>>> import numpy as np
>>> np.set_printoptions(precision=2, suppress=True, linewidth=100)
>>> K = np.loadtxt("mat.csv", delimiter=",")
>>> K
array([[-2.,  0.,  0.,  0.,  0.,  0.,  0.,  0.,  0.,  0.,  0.,  0.,  0.],
       [ 0., -1.,  1.,  2.,  0., -2.,  0., -2.,  1., -2., -2.,  2.,  0.],
       [ 0.,  1., -1.,  2.,  0., -2.,  0., -2.,  1., -2., -2.,  2.,  0.],
       [ 0.,  2.,  2.,  2.,  0., -4.,  0., -4.,  2., -4., -4.,  4.,  0.],
       [ 0.,  0.,  0.,  0., -2.,  0.,  0.,  0.,  0.,  0.,  0.,  0.,  0.],
       [ 0., -2., -2., -4.,  0.,  2.,  0.,  4., -2.,  4.,  4., -4.,  0.],
       [ 0.,  0.,  0.,  0.,  0.,  0., -2.,  0.,  0.,  0.,  0.,  0.,  0.],
       [ 0., -2., -2., -4.,  0.,  4.,  0.,  2., -2.,  4.,  4., -4.,  0.],
       [ 0.,  1.,  1.,  2.,  0., -2.,  0., -2., -1., -2., -2.,  2.,  0.],
       [ 0., -2., -2., -4.,  0.,  4.,  0.,  4., -2.,  2.,  4., -4.,  0.],
       [ 0., -2., -2., -4.,  0.,  4.,  0.,  4., -2.,  4.,  2., -4.,  0.],
       [ 0.,  2.,  2.,  4.,  0., -4.,  0., -4.,  2., -4., -4.,  2.,  0.],
       [ 0.,  0.,  0.,  0.,  0.,  0.,  0.,  0.,  0.,  0.,  0.,  0., -2.]])
>>> Uu, sv, VT = np.linalg.svd(K, full_matrices=False)
>>> (sv > 1e-8).sum()
np.int64(13)
>>> np.abs(VT[0])
array([0.  , 0.19, 0.19, 0.38, 0.  , 0.38, 0.  , 0.38, 0.19, 0.38, 0.38, 0.38, 0.  ])
>>> round(np.sqrt((sv ** 2).sum()), 2), np.round(np.linalg.norm(K), 2)
(np.float64(25.94), np.float64(25.94))
>>> ev, evecs = np.linalg.eigvalsh(K)
Traceback (most recent call last):
  File "<python-input-8>", line 1, in <module>
    ev, evecs = np.linalg.eigvalsh(K)
    ^^^^^^^^^
ValueError: too many values to unpack (expected 2)
>>> ev, evecs = np.linalg.eigh(K)
>>> np.abs(evecs[:, -1]).round(6).argmax()
np.int64(3)
>>> np.linalg.svd(K, compute_uv=False)
array([25.,  2.,  2.,  2.,  2.,  2.,  2.,  2.,  2.,  2.,  2.,  2.,  2.])
>>> A2 = K[0, 0] * K[1:] - np.outer(K[1:, 0], K[0])
>>> A2
array([[ 0.,  2., -2., -4., -0.,  4., -0.,  4., -2.,  4.,  4., -4., -0.],
       [ 0., -2.,  2., -4., -0.,  4., -0.,  4., -2.,  4.,  4., -4., -0.],
       [ 0., -4., -4., -4., -0.,  8., -0.,  8., -4.,  8.,  8., -8., -0.],
       [ 0., -0., -0., -0.,  4., -0., -0., -0., -0., -0., -0., -0., -0.],
       [ 0.,  4.,  4.,  8., -0., -4., -0., -8.,  4., -8., -8.,  8., -0.],
       [ 0., -0., -0., -0., -0., -0.,  4., -0., -0., -0., -0., -0., -0.],
       [ 0.,  4.,  4.,  8., -0., -8., -0., -4.,  4., -8., -8.,  8., -0.],
       [ 0., -2., -2., -4., -0.,  4., -0.,  4.,  2.,  4.,  4., -4., -0.],
       [ 0.,  4.,  4.,  8., -0., -8., -0., -8.,  4., -4., -8.,  8., -0.],
       [ 0.,  4.,  4.,  8., -0., -8., -0., -8.,  4., -8., -4.,  8., -0.],
       [ 0., -4., -4., -8., -0.,  8., -0.,  8., -4.,  8.,  8., -4., -0.],
       [ 0., -0., -0., -0., -0., -0., -0., -0., -0., -0., -0., -0.,  4.]])
>>> np.flatnonzero(~A2.round(6).any(axis=1))
array([], dtype=int64)
>>> np.linalg.matrix_rank(A2), np.linalg.matrix_rank(K)
(np.int64(12), np.int64(13))
>>> np.flatnonzero(np.linalg.matrix_power((K != 0) + (K.T != 0) + np.eye(13), 13)[7])
array([ 1,  2,  3,  5,  7,  8,  9, 10, 11])
>>> Uu, sv, VT = np.linalg.svd(K)
>>> sv
array([25.,  2.,  2.,  2.,  2.,  2.,  2.,  2.,  2.,  2.,  2.,  2.,  2.])
>>> A2 = Uu[:, :1] @ np.diag(sv[:1]) @ VT[:1]
>>> np.linalg.matrix_rank(A2)
np.int64(1)
>>> np.linalg.matrix_rank(K, rtol=0.05)
np.int64(13)
>>> data = np.load("run16.npy")
>>> data
array([[ 0,  0,  2,  5,  0,  3,  2],
       [ 2,  2,  3,  0,  0,  5,  3],
       [ 5,  2,  1,  4,  5,  4,  3],
       [ 1,  4,  2,  3,  5,  4,  2],
       [-2, -2, -1,  5,  0, -2, -1]])
>>> Uu, sv = np.linalg.svd(data)
Traceback (most recent call last):
  File "<python-input-24>", line 1, in <module>
    Uu, sv = np.linalg.svd(data)
    ^^^^^^
ValueError: too many values to unpack (expected 2)
>>> Uu, sv, VT = np.linalg.svd(data, full_matrices=False)
>>> np.round(Uu.T @ Uu, 2) + 0
array([[1., 0., 0., 0., 0.],
       [0., 1., 0., 0., 0.],
       [0., 0., 1., 0., 0.],
       [0., 0., 0., 1., 0.],
       [0., 0., 0., 0., 1.]])
>>> (sv > 1e-8).sum()
np.int64(4)
>>> r0, v = data[1], data[4]
>>> r0 @ v
np.int64(-24)
>>> pr = (r0 @ v) / (r0 @ r0) * r0
>>> pr
array([-0.94, -0.94, -1.41, -0.  , -0.  , -2.35, -1.41])
>>> np.outer(r0, v)
array([[ -4,  -4,  -2,  10,   0,  -4,  -2],
       [ -4,  -4,  -2,  10,   0,  -4,  -2],
       [ -6,  -6,  -3,  15,   0,  -6,  -3],
       [  0,   0,   0,   0,   0,   0,   0],
       [  0,   0,   0,   0,   0,   0,   0],
       [-10, -10,  -5,  25,   0, -10,  -5],
       [ -6,  -6,  -3,  15,   0,  -6,  -3]])
>>> np.linalg.matrix_rank(np.outer(r0, v))
np.int64(1)
>>> X = np.load("sample5.npy")
>>> X
array([[-11.87,   3.65,  -1.66,  -7.74, -13.38,  -1.99],
       [ 10.8 ,  -2.32,   2.88,   8.09,  13.87,   3.46],
       [-10.4 ,  10.51,   8.59,   0.89,   0.69,  10.31],
       [-12.68,  10.27,   6.99,  -1.58,  -3.47,   8.39],
       [-12.29,   4.23,  -1.09,  -7.54, -13.09,  -1.31],
       [-12.38,  10.37,   7.3 ,  -1.18,  -2.79,   8.76],
       [ -3.38,   8.27,   9.47,   5.39,   8.49,  11.37],
       [ -2.16,  -5.09,  -8.22,  -7.45, -12.22,  -9.86],
       [ 12.14, -10.43,  -7.51,   0.88,   2.3 ,  -9.02],
       [  5.03,  -9.01,  -9.57,  -4.56,  -7.03, -11.48],
       [-13.33,   9.89,   6.11,  -2.61,  -5.17,   7.33],
       [-13.54,   9.68,   5.68,  -3.05,  -5.9 ,   6.82],
       [  8.91,  -0.33,   4.56,   8.34,  14.15,   5.48],
       [ -6.34,  -1.98,  -6.29,  -8.26, -13.83,  -7.54],
       [  9.8 ,  -1.22,   3.83,   8.27,  14.09,   4.6 ],
       [-12.23,  10.41,   7.44,  -0.99,  -2.47,   8.93],
       [-13.53,   9.69,   5.72,  -3.01,  -5.84,   6.86],
       [ 13.49,  -6.33,  -1.11,   6.51,  11.51,  -1.33],
       [-13.02,  10.11,   6.57,  -2.08,  -4.31,   7.89],
       [  1.98,  -7.56,  -9.29,  -6.02,  -9.6 , -11.15]])
>>> np.unique(X.round(6), axis=0).shape
(20, 6)
>>> X @ np.linalg.pinv(X) @ X
array([[-11.87,   3.65,  -1.66,  -7.74, -13.38,  -1.99],
       [ 10.8 ,  -2.32,   2.88,   8.09,  13.87,   3.46],
       [-10.4 ,  10.51,   8.59,   0.89,   0.69,  10.31],
       [-12.68,  10.27,   6.99,  -1.58,  -3.47,   8.39],
       [-12.29,   4.23,  -1.09,  -7.54, -13.09,  -1.31],
       [-12.38,  10.37,   7.3 ,  -1.18,  -2.79,   8.76],
       [ -3.38,   8.27,   9.47,   5.39,   8.49,  11.37],
       [ -2.16,  -5.09,  -8.22,  -7.45, -12.22,  -9.86],
       [ 12.14, -10.43,  -7.51,   0.88,   2.3 ,  -9.02],
       [  5.03,  -9.01,  -9.57,  -4.56,  -7.03, -11.48],
       [-13.33,   9.89,   6.11,  -2.61,  -5.17,   7.33],
       [-13.54,   9.68,   5.68,  -3.05,  -5.9 ,   6.82],
       [  8.91,  -0.33,   4.56,   8.34,  14.15,   5.48],
       [ -6.34,  -1.98,  -6.29,  -8.26, -13.83,  -7.54],
       [  9.8 ,  -1.22,   3.83,   8.27,  14.09,   4.6 ],
       [-12.23,  10.41,   7.44,  -0.99,  -2.47,   8.93],
       [-13.53,   9.69,   5.72,  -3.01,  -5.84,   6.86],
       [ 13.49,  -6.33,  -1.11,   6.51,  11.51,  -1.33],
       [-13.02,  10.11,   6.57,  -2.08,  -4.31,   7.89],
       [  1.98,  -7.56,  -9.29,  -6.02,  -9.6 , -11.15]])
>>> np.allclose(X[:-1].T @ np.linalg.lstsq(X[:-1].T, X[-1])[0], X[-1])
True
>>> round(float(np.trace(np.linalg.pinv(X) @ X)), 2)
2.0
>>> np.abs(np.diag(np.linalg.qr(X)[1])) > 1e-9
array([ True,  True, False, False, False, False])
>>> F = np.loadtxt("m.csv", delimiter=",")
>>> F
array([[ -2.,   2.,  -6.,   6.],
       [  2.,  -4.,   6., -12.],
       [  2.,  -2.,   2.,  -2.],
       [ -2.,   4.,  -2.,   4.]])
>>> np.allclose(F @ F.T, F.T @ F)
False
>>> F @ F
array([[-16.,  24.,   0.,   0.],
       [ 24., -40.,   0.,   0.],
       [  0.,   0., -16.,  24.],
       [  0.,   0.,  24., -40.]])
>>> round(np.linalg.det(F), 2)
np.float64(64.0)
>>> np.allclose(F, F.T)
False
>>> round(float(np.abs(np.linalg.eigvals(F)).max()), 2)
7.4
>>> x = np.array([0, -1, 3, 0])
>>> y = F @ x
>>> beta, lr = np.zeros(4), 1 / np.linalg.norm(F, 2) ** 2
>>> for i in range(4):
...     beta -= lr * F.T @ (F @ beta - y)
...     if i % 1 == 0: print(i, round(np.linalg.norm(F @ beta - y), 2))
... 
0 5.57
1 5.45
2 5.34
3 5.23
>>> beta
array([ 0.42, -0.56,  1.  , -1.31])
>>> P = np.triu(np.array([[2, -2, 0, 2], [-2, 1, 1, -2], [-3, -1, -3, -2], [-1, 0, 2, 1]]), 1) + np.eye(4)
>>> A2 = P @ F @ np.linalg.inv(P)
>>> np.trace(A2), np.trace(F)
(np.float64(0.0), np.float64(0.0))
>>> np.round(np.poly(A2), 2) + 0
array([ 1.,  0., 56.,  0., 64.])
>>> round(float(np.linalg.det(A2)), 2)
64.0
>>> np.linalg.matrix_rank(A2)
np.int64(4)
>>> A2 = F / np.sqrt((F ** 2).mean(axis=1, keepdims=True))
>>> np.linalg.matrix_rank(A2) == np.linalg.matrix_rank(F)
np.True_
>>> F - F.mean(axis=1, keepdims=True)
array([[ -2.,   2.,  -6.,   6.],
       [  4.,  -2.,   8., -10.],
       [  2.,  -2.,   2.,  -2.],
       [ -3.,   3.,  -3.,   3.]])
>>> np.linalg.norm(A2, axis=1)
array([2., 2., 2., 2.])
